% python3 -q
>>> import numpy as np
>>> from numpy import linalg as LA
>>> np.set_printoptions(suppress=True, linewidth=160)
>>> W0 = np.loadtxt("w.csv", delimiter=",")
>>> W0
array([[-3.,  0.,  2.,  4.,  5.],
       [-2.,  1.,  8.,  7.,  3.],
       [ 0.,  0.,  2.,  3.,  1.],
       [ 0.,  0.,  2., -3.,  3.],
       [ 0.,  0., -2.,  3.,  0.]])
>>> P = np.triu(np.array([[0, 1, 0, 0, 2],
...     [1, 0, 0, 0, 0],
...     [1, 0, 1, 1, 0],
...     [0, 0, 0, 1, 0],
...     [1, 1, 1, 2, 1]]), 1) + np.eye(5)
>>> M2 = P @ W0 @ LA.inv(P)
>>> P @ W0 - W0 @ P
array([[-2.,  4.,  4., 11.,  9.],
       [ 0.,  2.,  0., -8.,  4.],
       [ 0.,  0.,  2., -5.,  3.],
       [ 0.,  0.,  0., -2.,  0.],
       [ 0.,  0.,  0.,  2.,  0.]])
>>> np.trace(M2), np.trace(W0)
(np.float64(-3.0), np.float64(-3.0))
>>> round(LA.det(M2), 1)
np.float64(108.0)
>>> r0, v = W0[2], W0[3]
>>> r0 @ v
np.float64(-2.0)
>>> pr = (r0 @ v) / (r0 @ r0) * r0
>>> pr.round(1)
array([-0. , -0. , -0.3, -0.4, -0.1])
>>> round(LA.norm(r0 + v) ** 2 + LA.norm(r0 - v) ** 2, 1)
np.float64(72.0)
>>> x = np.array([3, 6, 9, 0, 5])
>>> target = W0 @ x
>>> target
array([ 34.,  87.,  23.,  33., -18.])
>>> np.round(LA.solve(W0.T, W0[3]), 1) + 0
array([0., 0., 0., 1., 0.])
>>> M2 = np.array([[-2, 0], [2, 0]])
>>> C = np.kron(M2, W0)
>>> C.shape
(10, 10)
>>> M2 = np.array([[8, 7], [-5, -7], [7, 6], [4, -1], [1, -1]])
>>> np.einsum("ik,kj->ij", W0, M2)
array([[ 11., -18.],
       [ 66.,  17.],
       [ 27.,   8.],
       [  5.,  12.],
       [ -2., -15.]])
>>> np.vstack([W0, M2.T]).shape
(7, 5)
>>> feats = np.array([[1, -2, 4, -8],
...     [1, -1, 1, -1],
...     [1, 0, 0, 0],
...     [1, 1, 1, 1],
...     [1, 2, 4, 8],
...     [1, 3, 9, 27]])
>>> feats
array([[ 1, -2,  4, -8],
       [ 1, -1,  1, -1],
       [ 1,  0,  0,  0],
       [ 1,  1,  1,  1],
       [ 1,  2,  4,  8],
       [ 1,  3,  9, 27]])
>>> # row 5 is much longer than the rest
>>> M2 = np.c_[feats[:, :1] @ np.array([[1]]), np.array([-2, 1, -1, -2, 0, -1])]
>>> M2
array([[ 1, -2],
       [ 1,  1],
       [ 1, -1],
       [ 1, -2],
       [ 1,  0],
       [ 1, -1]])
>>> LA.matrix_rank(M2)
np.int64(2)
>>> LA.matrix_rank(np.c_[feats, M2])
np.int64(5)
>>> np.round(LA.norm(LA.qr(feats)[0].T @ M2, axis=0) ** 2 / ((M2 ** 2).sum(axis=0) + 1e-12), 1)
array([1. , 0.5])
>>> x = np.array([1, 2, 1, 1])
>>> target = feats @ x
>>> np.round(LA.solve(feats.T @ feats, feats.T @ target), 1)
array([1., 2., 1., 1.])
>>> np.round(LA.pinv(feats) @ feats, 1) + 0
array([[1., 0., 0., 0.],
       [0., 1., 0., 0.],
       [0., 0., 1., 0.],
       [0., 0., 0., 1.]])
>>> target
array([-7, -1,  1,  5, 17, 43])
>>> np.round(LA.lstsq(feats, target)[0], 1)
array([1., 2., 1., 1.])
>>> rng = np.random.default_rng(7792)
>>> target = target + 0.1 * rng.normal(size=6)
>>> target.round(1)
array([-6.9, -1.1,  0.9,  5.1, 16.9, 42.8])
>>> coef, *_ = LA.lstsq(feats, target)
>>> coef.round()
array([1., 2., 1., 1.])
>>> np.round(feats.T @ (target - feats @ coef), 1) + 0
array([0., 0., 0., 0.])
>>> coef.round(1)
array([1., 2., 1., 1.])
>>> round(float(LA.norm(target - feats @ coef)), 1)
0.1
>>> x = np.array([1, 0, 2, 2])
>>> LA.norm(feats @ x) <= LA.norm(feats, 2) * LA.norm(x) + 1e-9
np.True_
>>> feats * x
array([[  1,   0,   8, -16],
       [  1,   0,   2,  -2],
       [  1,   0,   0,   0],
       [  1,   0,   2,   2],
       [  1,   0,   8,  16],
       [  1,   0,  18,  54]])
>>> feats @ (2 * x)
array([-14,   2,   2,  10,  50, 146])
>>> feats @ np.eye(4)[0]
array([1., 1., 1., 1., 1., 1.])
>>> (feats * x).sum(axis=1)
array([-7,  1,  1,  5, 25, 73])
>>> (feats @ x).argmax()
np.int64(5)
>>> feats @ x
array([-7,  1,  1,  5, 25, 73])
>>> np.einsum("ij,j->i", feats, x)
array([-7,  1,  1,  5, 25, 73])
>>> M2 = W0 + rng.integers(-2, 3, (5, 4)) @ rng.integers(-2, 3, (4, 5))
>>> M2
array([[ -3.,  -3.,   1.,   9.,   6.],
       [  2.,  -4.,   2.,   4.,   9.],
       [ -1.,   6.,  -2.,  -2.,   0.],
       [  2., -10.,   4.,   1.,  11.],
       [ -1.,   3.,  -7.,   3.,   0.]])
>>> np.round(LA.svd(M2 - W0, compute_uv=False), 1) + 0
array([17.4, 11. ,  5.4,  2.3,  0. ])
>>> np.abs(M2 - W0).sum(axis=1)
array([10., 24., 17., 26.,  9.])
>>> LA.matrix_rank(M2 - W0, tol=1e-8)
np.int64(4)
>>> np.round(LA.norm(feats) ** 2 / LA.norm(feats, 2) ** 2, 1)
np.float64(1.1)
>>> np.round(LA.norm(feats, axis=0), 1)
array([ 2.4,  4.4, 10.7, 29.3])
>>> round(float(LA.norm(feats, 1)), 1), round(float(LA.norm(feats, np.inf)), 1)
(45.0, 40.0)
>>> LA.norm(feats, axis=1).argmax()
np.int64(5)
>>> round(LA.norm(feats[3] - feats[5]), 1)
np.float64(27.3)
>>> K = np.loadtxt("data.csv", delimiter=",")
>>> K
array([[ 8.,  4.,  1.,  1.,  3.,  4.,  2.],
       [ 4.,  8., -1., -8., -4.,  5., -8.],
       [ 1., -1., -2., -5., -9.,  5., -2.],
       [ 1., -8., -5.,  8., -2., -1.,  0.],
       [ 3., -4., -9., -2.,  2.,  3.,  4.],
       [ 4.,  5.,  5., -1.,  3.,  4., -2.],
       [ 2., -8., -2.,  0.,  4., -2., -6.]])
>>> q, V = LA.qr(K[:, :4])[0], LA.qr(K[:, 4:])[0]
>>> sv = LA.svd(q.T @ V, compute_uv=False)
>>> np.round(np.degrees(np.arccos(sv.clip(0, 1))), 1)
array([13.6, 55.4, 57. ])
>>> x = np.array([-3, 0, 1, -2, -1, 1, 1])
>>> target = K @ x
>>> target
array([-22.,   4.,  17., -23.,  -9.,  -6., -20.])
>>> np.round(LA.solve(K, target + K[:, 1]), 1)
array([-3.,  1.,  1., -2., -1.,  1.,  1.])
>>> np.round(LA.solve(K, target), 1) + 0
array([-3.,  0.,  1., -2., -1.,  1.,  1.])
>>> np.round(LA.solve(K, K[:, 4]), 1) + 0
array([0., 0., 0., 0., 1., 0., 0.])
>>> np.round(LA.solve(K, 2 * target), 1) + 0
array([-6.,  0.,  2., -4., -2.,  2.,  2.])
>>> z = rng.permutation(7)
>>> M2 = K[:, z] * rng.choice([-1, 1], 7)
>>> M2
array([[ 2.,  3., -4., -8., -1., -1.,  4.],
       [-8., -4., -8., -4.,  8.,  1.,  5.],
       [-2., -9.,  1., -1.,  5.,  2.,  5.],
       [ 0., -2.,  8., -1., -8.,  5., -1.],
       [ 4.,  2.,  4., -3.,  2.,  9.,  3.],
       [-2.,  3., -5., -4.,  1., -5.,  4.],
       [-6.,  4.,  8., -2., -0.,  2., -2.]])
>>> Uu, _, Vh = LA.svd(K.T @ M2)
>>> np.round(LA.lstsq(K, M2)[0], 1) + 0
array([[ 0.,  0.,  0., -1.,  0.,  0.,  0.],
       [ 0.,  0., -1.,  0.,  0.,  0.,  0.],
       [ 0.,  0.,  0.,  0.,  0., -1.,  0.],
       [ 0.,  0.,  0.,  0., -1.,  0.,  0.],
       [ 0.,  1.,  0.,  0.,  0.,  0.,  0.],
       [ 0.,  0.,  0.,  0.,  0.,  0.,  1.],
       [ 1.,  0.,  0.,  0.,  0.,  0.,  0.]])
>>> X = np.loadtxt("a.csv", delimiter=",")
>>> X
array([[-2.4,  0.7,  0.7,  3.9],
       [-0.9,  3.7, -1.3, -1.3],
       [ 2.6, -0.3, -2.3, -2.4],
       [ 3.8,  1.8, -2.3,  1.1],
       [-1.3,  1.3,  1.9, -3.4],
       [ 6.8,  3.9,  2.9,  1.9],
       [ 2.6,  3. ,  0.4,  0.5],
       [-0.1,  0.8,  0.3,  4.6],
       [ 2.3,  0.3,  0. ,  2.3],
       [-3.3, -3.6, -1.4,  0.3],
       [ 1.1,  4.3,  0.6,  2.8],
       [ 4.7,  4.2, -2.7,  6.3],
       [ 0.6,  0.6,  0.3, -3.9],
       [ 0.6,  3.5, -1.5, -0.5],
       [ 2.7,  2. , -3.3,  0.8],
       [ 0.3, -4.2, -1.7,  4.4],
       [-0.7, -4.7, -0.2,  0.2],
       [-1.9, -5.9,  3.7, -5.5],
       [ 0.9, -1.3, -0.5, -1.2]])
>>> P = X @ LA.solve(X.T @ X, X.T)
>>> np.round(np.diag(P), 1)
array([0.2, 0.2, 0.3, 0.2, 0.1, 0.6, 0.1, 0.2, 0.1, 0.2, 0.2, 0.3, 0.1, 0.1, 0.2, 0.3, 0.2, 0.4, 0.1])
>>> round(float(np.trace(P)), 1)
4.0
>>> P = feats @ LA.solve(feats.T @ feats, feats.T)
>>> LA.matrix_rank(np.eye(6) - P)
np.int64(2)
>>> np.round(np.diag(P), 1)
array([1. , 0.6, 0.5, 0.5, 0.6, 1. ])
>>> np.trace(P)
np.float64(4.0)
>>> data = np.array([[5, 8, 9, 2, 0],
...     [3, 9, 3, 2, 7],
...     [7, 5, 0, 3, 0],
...     [4, 5, 4, 3, 1],
...     [2, 5, 8, 0, 0]])
>>> data
array([[5, 8, 9, 2, 0],
       [3, 9, 3, 2, 7],
       [7, 5, 0, 3, 0],
       [4, 5, 4, 3, 1],
       [2, 5, 8, 0, 0]])
>>> r0 = np.array([-3, -3])
>>> np.array([np.convolve(row, r0, "same") for row in data])
array([[-15, -39, -51, -33,  -6],
       [ -9, -36, -36, -15, -27],
       [-21, -36, -15,  -9,  -9],
       [-12, -27, -27, -21, -12],
       [ -6, -21, -39, -24,   0]])
